>>> import numpy as np
>>> from numpy import linalg as LA
>>> np.set_printoptions(precision=3, suppress=True, linewidth=160)
>>> rnd = lambda a: np.round(a, 3) + 0
>>> J = np.load("m.npy")
>>> J
array([[ 21, -28,  28, -14,  28,  -7,  21],
       [ 24, -32,  32, -16,  32,  -8,  24],
       [ 21, -28,  28, -14,  28,  -7,  21],
       [ 18, -24,  24, -12,  24,  -6,  18]])
>>> np.unique(J.round(6), axis=0).shape
(3, 7)
>>> rnd(np.trace(LA.pinv(J) @ J))
np.float64(1.0)
>>> rank = LA.matrix_rank(J)
>>> rank
np.int64(1)
>>> N = LA.svd(J)[2][rank:].T
>>> LA.matrix_rank(J.T @ J), LA.matrix_rank(J @ J.T)
(np.int64(1), np.int64(1))
>>> np.allclose(J @ N, 0)
True
>>> B = J / LA.norm(J, axis=1, keepdims=True)
>>> cov = B @ B.T
>>> np.degrees(np.arccos(np.clip(cov[3, 2], -1, 1)))
np.float64(0.0)
>>> rnd(cov[3])
array([1., 1., 1., 1.])
>>> np.argwhere(np.triu(np.abs(cov) > 0.95, 1))
array([[0, 1],
       [0, 2],
       [0, 3],
       [1, 2],
       [1, 3],
       [2, 3]])
>>> rnd(LA.norm(B, axis=1))
array([1., 1., 1., 1.])
>>> rnd(LA.norm(J, 2) / LA.norm(J))
np.float64(1.0)
>>> cov = J.T @ J
>>> rnd(LA.eigvalsh(cov)[::-1])
array([14058.,     0.,     0.,     0.,     0.,     0.,     0.])
>>> m1 = np.loadtxt("test9.csv", delimiter=",")
>>> m1
array([[-1.518, -3.462, -2.041, -2.148,  0.607, -1.025, -0.712],
       [ 2.329, -2.434, -1.085, -3.064, -0.454, -1.385,  0.979],
       [-1.484,  2.746, -0.843, -2.382,  1.034,  1.44 , -2.394],
       [-0.599, -0.577, -3.345,  0.95 ,  2.103,  2.178, -1.746],
       [ 0.736,  2.295, -2.216,  2.427,  0.917, -2.345,  1.43 ],
       [ 3.053, -0.067, -2.063, -0.825,  1.988, -2.235,  1.339],
       [ 2.235,  3.23 , -0.813,  0.495, -1.552, -1.519,  1.987],
       [-1.477, -3.498,  0.097, -2.983, -0.348,  0.81 , -0.948],
       [ 0.673, -0.335, -1.492, -3.162, -2.313, -2.604, -0.282],
       [ 0.094, -3.21 ,  2.408,  1.05 ,  1.568, -2.038, -1.082],
       [-3.423, -0.561, -2.108, -1.914, -0.578,  1.024, -1.865],
       [-3.609,  2.351,  0.973,  1.953,  0.531, -0.717,  0.947],
       [ 1.035, -2.788,  1.858,  0.198, -2.215,  2.784, -0.09 ]])
>>> B = np.c_[m1[:, :5] @ np.array([[6, -5, -3, -5, -2],
...     [5, 6, 2, -4, 0],
...     [1, -9, 9, 5, -4],
...     [-8, -4, 7, 2, -1],
...     [-6, -6, -8, -8, 5]]), np.array([-2, -7, -3, -4, 4, -2, 7, 6, 6, -2, 9, 7, -2])]
>>> rnd(B)
array([[-14.917,  10.137, -40.631,   2.081,  16.383,  -2.   ],
       [ 27.955,  -1.504, -39.436,  -9.83 ,   0.476,  -7.   ],
       [ 16.835,  34.807, -22.589, -20.815,  13.892,  -3.   ],
       [-30.042,  13.22 , -39.636, -26.346,  24.143,  -4.   ],
       [-11.243,  14.824,  -7.909, -26.422,   9.55 ,   4.   ],
       [ 10.592,  -5.728, -49.539, -42.866,  12.911,  -2.   ],
       [ 34.099,  22.854,   8.319, -14.754,  -9.473,   7.   ],
       [ -0.303,  -0.456, -19.789,  18.68 ,   3.809,   6.   ],
       [ 40.045,  34.579, -19.747,   2.695,  -3.781,   6.   ],
       [-30.886, -55.01 ,   9.776,  13.966,  -3.03 ,  -2.   ],
       [ -6.671,  43.845, -18.599,   9.615,  14.302,   9.   ],
       [-27.736,  12.396,  33.709,  13.164,   4.028,   7.   ],
       [  5.834, -26.127,  27.147,  33.383, -20.775,  -2.   ]])
>>> LA.matrix_rank(np.c_[m1, B])
np.int64(8)
>>> LA.matrix_rank(B)
np.int64(6)
>>> cov = np.cov(B, rowvar=False)
>>> np.argsort(-B.std(axis=0).round(6), kind="stable")
array([1, 2, 0, 3, 4, 5])
>>> B = m1 / LA.norm(m1, axis=1)
Traceback (most recent call last):
  File "<python-input-30>", line 1, in <module>
    B = m1 / LA.norm(m1, axis=1)
        ~~~^~~~~~~~~~~~~~~~~~~~~
ValueError: operands could not be broadcast together with shapes (13,7) (13,) 
>>> B = m1 / LA.norm(m1, axis=1, keepdims=True)
>>> cov = B @ B.T
>>> np.argwhere(np.triu(np.abs(cov) > 0.95, 1))
array([], shape=(0, 2), dtype=int64)
>>> rnd(np.degrees(np.arccos(np.clip(cov[2, 3], -1, 1))))
np.float64(68.032)
>>> (cov - 2 * np.eye(13)).round(6).argmax(axis=1)
array([ 7,  8, 10, 10,  6,  1,  4,  0,  1,  0,  0,  4,  7])
>>> rnd(LA.norm(B, axis=1))
array([1., 1., 1., 1., 1., 1., 1., 1., 1., 1., 1., 1., 1.])
>>> rnd(cov[2])
array([ 0.018, -0.269,  1.   ,  0.374, -0.182, -0.215, -0.14 ,  0.107,  0.056, -0.488,  0.609,  0.144, -0.372])
>>> proj = m1 @ LA.solve(m1.T @ m1, m1.T)
>>> rnd(np.trace(proj))
np.float64(7.0)
>>> np.allclose(proj @ proj, proj)
True
